% python3 -q
>>> import numpy as np
>>> import numpy.linalg as la
>>> np.set_printoptions(precision=1, suppress=True, linewidth=100)
>>> F = np.load("w.npy")
>>> F
array([[ 0,  3,  0,  0,  0,  0,  0,  0,  0],
       [ 0,  0,  0,  0,  3,  0,  0,  0,  0],
       [ 0,  0,  0,  0,  0,  0,  0,  0,  0],
       [ 0,  0,  0,  0,  0,  0,  0, -1,  0],
       [ 0,  0,  0,  2,  0,  0,  0,  0,  0],
       [ 0,  0,  0,  0,  0,  0, -2,  0,  0],
       [ 0,  0,  0,  0,  0,  0,  0,  0, -1],
       [ 0,  0, -1,  0,  0,  0,  0,  0,  0],
       [ 1,  0,  0,  0,  0,  0,  0,  0,  0]])
>>> # rows and columns are dependent
>>> def softmax(z):
...     e = np.exp(z - z.max(axis=-1, keepdims=True))
...     return e / e.sum(axis=-1, keepdims=True)
... 
>>> np.round(softmax(10 * F[8]), 1) + 0
array([1., 0., 0., 0., 0., 0., 0., 0., 0.])
>>> softmax(F[8])
array([0.3, 0.1, 0.1, 0.1, 0.1, 0.1, 0.1, 0.1, 0.1])
>>> S = F @ F.T / np.sqrt(9)
>>> softmax(S).round(6).argmax(axis=1)
array([0, 1, 0, 3, 4, 5, 6, 7, 8])
>>> np.round(softmax(S + np.triu(np.full(S.shape, -np.inf), 1)), 1) + 0
array([[1. , 0. , 0. , 0. , 0. , 0. , 0. , 0. , 0. ],
       [0. , 1. , 0. , 0. , 0. , 0. , 0. , 0. , 0. ],
       [0.3, 0.3, 0.3, 0. , 0. , 0. , 0. , 0. , 0. ],
       [0.2, 0.2, 0.2, 0.3, 0. , 0. , 0. , 0. , 0. ],
       [0.1, 0.1, 0.1, 0.1, 0.5, 0. , 0. , 0. , 0. ],
       [0.1, 0.1, 0.1, 0.1, 0.1, 0.4, 0. , 0. , 0. ],
       [0.1, 0.1, 0.1, 0.1, 0.1, 0.1, 0.2, 0. , 0. ],
       [0.1, 0.1, 0.1, 0.1, 0.1, 0.1, 0.1, 0.2, 0. ],
       [0.1, 0.1, 0.1, 0.1, 0.1, 0.1, 0.1, 0.1, 0.1]])
>>> C2 = F.T @ F
>>> la.eigvalsh(C2)[::-1]
array([9., 9., 4., 4., 1., 1., 1., 1., 0.])
>>> np.allclose(C2, C2.T)
True
>>> la.svd(F, compute_uv=False) ** 2
array([9., 9., 4., 4., 1., 1., 1., 1., 0.])
>>> np.trace(C2), (F ** 2).sum()
(np.int64(30), np.int64(30))
>>> A = np.load("layer10.npy")
>>> A
array([[ 0. , -1.4, -0.5],
       [ 0.7, -1.5, -0.5],
       [ 1.7, -1.3, -0.4],
       [-0.7,  3. ,  1. ],
       [-0.2, -1.5, -0.5],
       [-0.3,  1.6,  0.6],
       [ 0.6,  0.9,  0.3],
       [ 0.1,  4.2,  1.4],
       [-1.8,  2.5,  0.8],
       [-0.9, -1. , -0.3],
       [-0.4, -2.4, -0.8],
       [ 0.5,  2. ,  0.7],
       [-1.2,  0.3,  0.1],
       [-0.3, -4. , -1.4],
       [-0.1,  0.8,  0.3],
       [-0.2,  4.9,  1.6],
       [-0.4,  1.4,  0.5],
       [ 2. ,  0.8,  0.3],
       [ 0.3,  4.9,  1.6],
       [ 0.5,  2.8,  0.9],
       [ 0.2,  1.2,  0.4],
       [-0.9, -8.5, -2.9],
       [-0.2,  1. ,  0.3],
       [-0.5,  0.8,  0.3]])
>>> Y = np.c_[A[:, :1] @ np.array([[3]]), np.array([8, 7, 2, 4, 5, 9, 4, 8, 6, 3, 0, 7, 2, 0, 7, 5, 5, 4, 0, 5, 1, 1, 7, 2])]
>>> Y
array([[ 0. ,  8. ],
       [ 2.1,  7. ],
       [ 5.1,  2. ],
       [-2.1,  4. ],
       [-0.6,  5. ],
       [-0.9,  9. ],
       [ 1.8,  4. ],
       [ 0.3,  8. ],
       [-5.4,  6. ],
       [-2.7,  3. ],
       [-1.2,  0. ],
       [ 1.5,  7. ],
       [-3.6,  2. ],
       [-0.9,  0. ],
       [-0.3,  7. ],
       [-0.6,  5. ],
       [-1.2,  5. ],
       [ 6. ,  4. ],
       [ 0.9,  0. ],
       [ 1.5,  5. ],
       [ 0.6,  1. ],
       [-2.7,  1. ],
       [-0.6,  7. ],
       [-1.5,  2. ]])
>>> la.norm(la.qr(A)[0].T @ Y, axis=0) ** 2 / ((Y ** 2).sum(axis=0) + 1e-12)
array([1. , 0.1])
>>> vec = np.array([-1, -2])
>>> rhs = Y @ vec
>>> b, lr = np.zeros(2), 1 / la.norm(Y, 2) ** 2
>>> for i in range(30):
...     b -= lr * Y.T @ (Y @ b - rhs)
...     if i % 5 == 0: print(i, round(la.norm(Y @ b - rhs), 1))
... 
0 9.6
5 2.5
10 0.7
15 0.2
20 0.0
25 0.0
>>> b
array([-1., -2.])
>>> round(float(la.cond(Y)), 1)
2.1
>>> la.cond(A) > 100
np.True_
>>> round(la.norm(A, 2) / la.norm(A), 1)
np.float64(1.0)
>>> np.argsort(-la.norm(A, axis=0).round(6), kind="stable")[:3]
array([1, 2, 0])
>>> lab = A[:, 0] > np.median(A[:, 0])
>>> r0 = A[lab].mean(axis=0) - A[~lab].mean(axis=0)
>>> round(float((((A - A.mean(axis=0)) @ r0 > 0) == lab).mean()), 1)
0.6
>>> r0
array([1.2, 1.4, 0.5])
>>> lab.astype(int)
array([1, 1, 1, 0, 0, 0, 1, 1, 0, 0, 0, 1, 0, 0, 1, 0, 0, 1, 1, 1, 1, 0, 0, 0])
>>> Y = np.array([[2, 3, 3, 5, 5, 3, 2, 5, 3, 4, 4, 1, 4, 5, 1],
...     [4, 3, 1, 0, 5, 0, 2, 2, 1, 4, 5, 0, 3, 2, 1],
...     [4, 4, 2, 2, 2, 0, 4, 3, 4, 4, 4, 3, 5, 2, 3],
...     [2, 1, 4, 3, 0, 2, 0, 2, 2, 1, 2, 3, 4, 2, 1]])
>>> arr = Y.T @ Y
>>> arr
array([[40, 36, 26, 24, 38, 10, 28, 34, 30, 42, 48, 20, 48, 30, 20],
       [36, 35, 24, 26, 38, 11, 28, 35, 30, 41, 45, 18, 45, 31, 19],
       [26, 24, 30, 31, 24, 17, 16, 31, 26, 28, 33, 21, 41, 29, 14],
       [24, 26, 31, 38, 29, 21, 18, 37, 29, 31, 34, 20, 42, 35, 14],
       [38, 38, 24, 29, 54, 15, 28, 41, 28, 48, 53, 11, 45, 39, 16],
       [10, 11, 17, 21, 15, 13,  6, 19, 13, 14, 16,  9, 20, 19,  5],
       [28, 28, 16, 18, 28,  6, 24, 26, 24, 32, 34, 14, 34, 22, 16],
       [34, 35, 31, 37, 41, 19, 26, 42, 33, 42, 46, 20, 49, 39, 18],
       [30, 30, 26, 29, 28, 13, 24, 33, 30, 34, 37, 21, 43, 29, 18],
       [42, 41, 28, 31, 48, 14, 32, 42, 34, 49, 54, 19, 52, 38, 21],
       [48, 45, 33, 34, 53, 16, 34, 46, 37, 54, 61, 22, 59, 42, 23],
       [20, 18, 21, 20, 11,  9, 14, 20, 21, 19, 22, 19, 31, 17, 13],
       [48, 45, 41, 42, 45, 20, 34, 49, 43, 52, 59, 31, 66, 44, 26],
       [30, 31, 29, 35, 39, 19, 22, 39, 29, 38, 42, 17, 44, 37, 15],
       [20, 19, 14, 14, 16,  5, 16, 18, 18, 21, 23, 13, 26, 15, 12]])
>>> # symmetric
>>> la.lstsq(arr[:-1].T, arr[-1])[2]
np.int32(4)
>>> np.unique(arr.round(6), axis=0).shape
(15, 15)
>>> np.abs(np.diag(la.qr(arr)[1])) > 1e-9
array([ True,  True,  True,  True, False, False, False, False, False, False, False, False, False,
       False, False])
>>> np.round(np.trace(la.pinv(arr) @ arr), 1)
np.float64(4.0)
>>> np.allclose(arr[:-1].T @ la.lstsq(arr[:-1].T, arr[-1])[0], arr[-1])
True
